% ipython --no-banner

In [1]: import numpy as np

In [2]: from numpy import linalg as LA

In [3]: np.set_printoptions(suppress=True, linewidth=120)

In [4]: rd = lambda a: np.round(a, 3) + 0

In [5]: C = np.sign(np.array([[-1, 2, 3], [-3, 0, 2], [1, 0, -2]]))

In [6]: B = (np.tril(C, -1) + np.eye(3)) @ (np.triu(C, 1) + np.eye(3))

In [7]: ev = np.array([0, -1, 1])

In [8]: F = np.rint(B * ev @ LA.inv(B)) + 0

In [9]: F
Out[9]: 
array([[-3., -1.,  2.],
       [ 0.,  0.,  0.],
       [-4., -1.,  3.]])

In [10]: # rank 2

In [11]: U, sv, Vh = LA.svd(F)

In [12]: vecs = Vh[:(sv > 1e-8).sum()]

In [13]: rng = np.random.default_rng(38)

In [14]: x0 = F[2] + 3 * F[0] + rng.integers(2) * np.eye(3)[0]

In [15]: x0
Out[15]: array([-13.,  -4.,   9.])

In [16]: rd(LA.norm(x0 - vecs.T @ vecs @ x0))
Out[16]: np.float64(0.0)

In [17]: rd(vecs.T @ vecs)
Out[17]: 
array([[ 0.667,  0.333, -0.333],
       [ 0.333,  0.667,  0.333],
       [-0.333,  0.333,  0.667]])

In [18]: np.allclose(vecs.T @ vecs @ x0, x0)
Out[18]: True

In [19]: rd(np.diag(vecs.T @ vecs))
Out[19]: array([0.667, 0.667, 0.667])

In [20]: def softmax(z):
    ...:     e = np.exp(z - z.max(axis=-1, keepdims=True))
    ...:     return e / e.sum(axis=-1, keepdims=True)
    ...: 

In [21]: rd(softmax(F[2]))
Out[21]: array([0.001, 0.018, 0.981])

In [22]: scores = F @ F.T / np.sqrt(3)

In [23]: rd(softmax(scores)[2] @ F)
Out[23]: array([-3.983, -1.   ,  2.983])

In [24]: rd(softmax(scores + np.triu(np.full(scores.shape, -np.inf), 1)))
Out[24]: 
array([[1.   , 0.   , 0.   ],
       [0.5  , 0.5  , 0.   ],
       [0.017, 0.   , 0.983]])

In [25]: blk = np.stack([F, -2 * F, F[::-1]])

In [26]: np.einsum("bij,cij->bc", blk, blk)
Out[26]: 
array([[ 40., -80.,  38.],
       [-80., 160., -76.],
       [ 38., -76.,  40.]])

In [27]: (blk @ F.T).shape
Out[27]: (3, 3, 3)

In [28]: LA.matrix_rank(blk.reshape(3, -1))
Out[28]: np.int64(2)

In [29]: rd(LA.det(blk))
Out[29]: array([0., 0., 0.])

In [30]: G = F.T @ F

In [31]: LA.matrix_rank(G)
Out[31]: np.int64(2)

In [32]: np.allclose(G, G.T)
Out[32]: True

In [33]: U, sv, Vh = LA.svd(F)

In [34]: rd(sv)
Out[34]: array([6.319, 0.274, 0.   ])

In [35]: B = U[:, :2] @ np.diag(sv[:2]) @ Vh[:2]

In [36]: LA.matrix_rank(B)
Out[36]: np.int64(2)

In [37]: LA.matrix_rank(F, rtol=0.05)
Out[37]: np.int64(1)

In [38]: W0 = np.array([[5.0, 0.0, 4.0], [0.0, 5.0, 0.0], [4.0, 0.0, 5.0]])

In [39]: W0
Out[39]: 
array([[5., 0., 4.],
       [0., 5., 0.],
       [4., 0., 5.]])

In [40]: np.kron(np.eye(2, dtype=int), W0)
Out[40]: 
array([[5., 0., 4., 0., 0., 0.],
       [0., 5., 0., 0., 0., 0.],
       [4., 0., 5., 0., 0., 0.],
       [0., 0., 0., 5., 0., 4.],
       [0., 0., 0., 0., 5., 0.],
       [0., 0., 0., 4., 0., 5.]])

In [41]: np.einsum("ii->", W0)
Out[41]: np.float64(15.0)

In [42]: rd(LA.det(W0.T))
Out[42]: np.float64(45.0)

In [43]: rd(LA.det(W0[::-1]))
Out[43]: np.float64(-45.0)

In [44]: rd(LA.det(2 * W0)), rd(LA.det(W0))
Out[44]: (np.float64(360.0), np.float64(45.0))

In [45]: L = LA.cholesky(W0)

In [46]: rd(L @ L.T)
Out[46]: 
array([[5., 0., 4.],
       [0., 5., 0.],
       [4., 0., 5.]])

In [47]: LA.eigvalsh(W0).min() > 0
Out[47]: np.True_

In [48]: rd(np.prod(np.diag(L)) ** 2), rd(LA.det(W0))
Out[48]: (np.float64(45.0), np.float64(45.0))

In [49]: rd(L)
Out[49]: 
array([[2.236, 0.   , 0.   ],
       [0.   , 2.236, 0.   ],
       [1.789, 0.   , 1.342]])

In [50]: x0 = np.array([-3, 1, 2])

In [51]: rhs = W0 @ x0

In [52]: c, lr = np.zeros(3), 1 / LA.norm(W0, 2) ** 2

In [53]: for i in range(40):
    ...:     c -= lr * W0.T @ (W0 @ c - rhs)
    ...:     if i % 10 == 0: print(i, round(LA.norm(W0 @ c - rhs), 3))
    ...: 
0 4.914
10 3.085
20 2.724
30 2.406

In [54]: rd(c)
Out[54]: array([-1.479,  1.   ,  0.479])

In [55]: rd(LA.cond(W0))
Out[55]: np.float64(9.0)

In [56]: ev, vecs = LA.eig(W0)

In [57]: rd(np.sort(LA.eigvals(LA.inv(W0))))
Out[57]: array([0.111, 0.2  , 1.   ])

In [58]: rd(np.sort(LA.eigvals(W0.T)))
Out[58]: array([1., 5., 9.])

In [59]: ev
Out[59]: array([9., 1., 5.])

In [60]: rd(np.sort(LA.eigvals(W0 @ W0)))
Out[60]: array([ 1., 25., 81.])

In [61]: B = W0[0, 0] * W0[1:] - np.outer(W0[1:, 0], W0[0])

In [62]: B
Out[62]: 
array([[ 0., 25.,  0.],
       [ 0.,  0.,  9.]])

In [63]: np.flatnonzero(~B.round(6).any(axis=1))
Out[63]: array([], dtype=int64)

In [64]: W0[:, 0] / W0[0, 0]
Out[64]: array([1. , 0. , 0.8])

In [65]: E = np.load("a.npy")

In [66]: E
Out[66]: 
array([[ -1.376,  -1.84 ,   3.888,  -1.493,   0.937],
       [  6.809,  -4.333,  -2.368,  -2.449,  -2.026],
       [ -2.435,  -7.553,   9.471,   0.486,   2.727],
       [ -3.179,  -1.812,   4.62 ,   3.885,   0.644],
       [ -6.118,   1.361,   1.427,  -5.725,   5.443],
       [  1.42 , -13.274,  12.438,   6.991,  -1.616],
       [  2.244,   5.176,  -6.789,  -3.509,   1.408],
       [ -9.264,  -6.268,  13.775,   8.01 ,   3.466],
       [ -7.444,  -9.845,  16.634,  12.223,  -0.991],
       [  2.639,  -3.447,   2.651,  -0.982,   0.972],
       [ -7.522,   3.349,   1.065,  -1.004,   4.496]])

In [67]: C = E[[4, 10]].astype(float)

In [68]: for _ in range(7):
    ...:     idx = LA.norm(E[:, None] - C, axis=-1).argmin(axis=1)
    ...:     C = np.array([E[idx == j].mean(axis=0) for j in range(2)])
    ...: 

In [69]: idx
Out[69]: array([0, 0, 1, 0, 0, 1, 0, 1, 1, 0, 0])

In [70]: np.abs(C[1] - C[0]).argmax()
Out[70]: np.int64(2)

In [71]: B = np.c_[E[:, :1] @ np.array([[-7]]), np.array([-1, -3, 0, 3, -2, -1, 0, -3, 2, 2, 2])]

In [72]: rd(B)
Out[72]: 
array([[  9.632,  -1.   ],
       [-47.663,  -3.   ],
       [ 17.045,   0.   ],
       [ 22.253,   3.   ],
       [ 42.826,  -2.   ],
       [ -9.94 ,  -1.   ],
       [-15.708,   0.   ],
       [ 64.848,  -3.   ],
       [ 52.108,   2.   ],
       [-18.473,   2.   ],
       [ 52.654,   2.   ]])

In [73]: rd(LA.norm(LA.qr(E)[0].T @ B, axis=0) ** 2 / ((B ** 2).sum(axis=0) + 1e-12))
Out[73]: array([1.   , 0.285])

In [74]: rd(LA.norm(B - E @ LA.lstsq(E, B)[0], axis=0))
Out[74]: array([0.   , 5.672])

In [75]: rd(LA.lstsq(E, B[:, 0])[0])
Out[75]: array([-7.,  0.,  0.,  0.,  0.])

In [76]: D = LA.norm(E[:, None] - E[None], axis=-1)

In [77]: rd(D[:5, :5])
Out[77]: 
array([[ 0.   , 11.047,  8.488,  5.727,  8.775],
       [11.047,  0.   , 16.346, 14.22 , 16.747],
       [ 8.488, 16.346,  0.   ,  8.54 , 14.272],
       [ 5.727, 14.22 ,  8.54 ,  0.   , 12.012],
       [ 8.775, 16.747, 14.272, 12.012,  0.   ]])

In [78]: np.unravel_index(D.round(6).argmax(), D.shape)
Out[78]: (np.int64(6), np.int64(8))

In [79]: np.flatnonzero(D[9] < D.mean() / 2)
Out[79]: array([0, 9])

In [80]: D.shape
Out[80]: (11, 11)

In [81]: rd(D[9])
Out[81]: array([ 4.527,  7.383,  9.714,  8.012, 11.991, 16.251, 13.046, 18.986, 22.723,  0.   , 12.821])
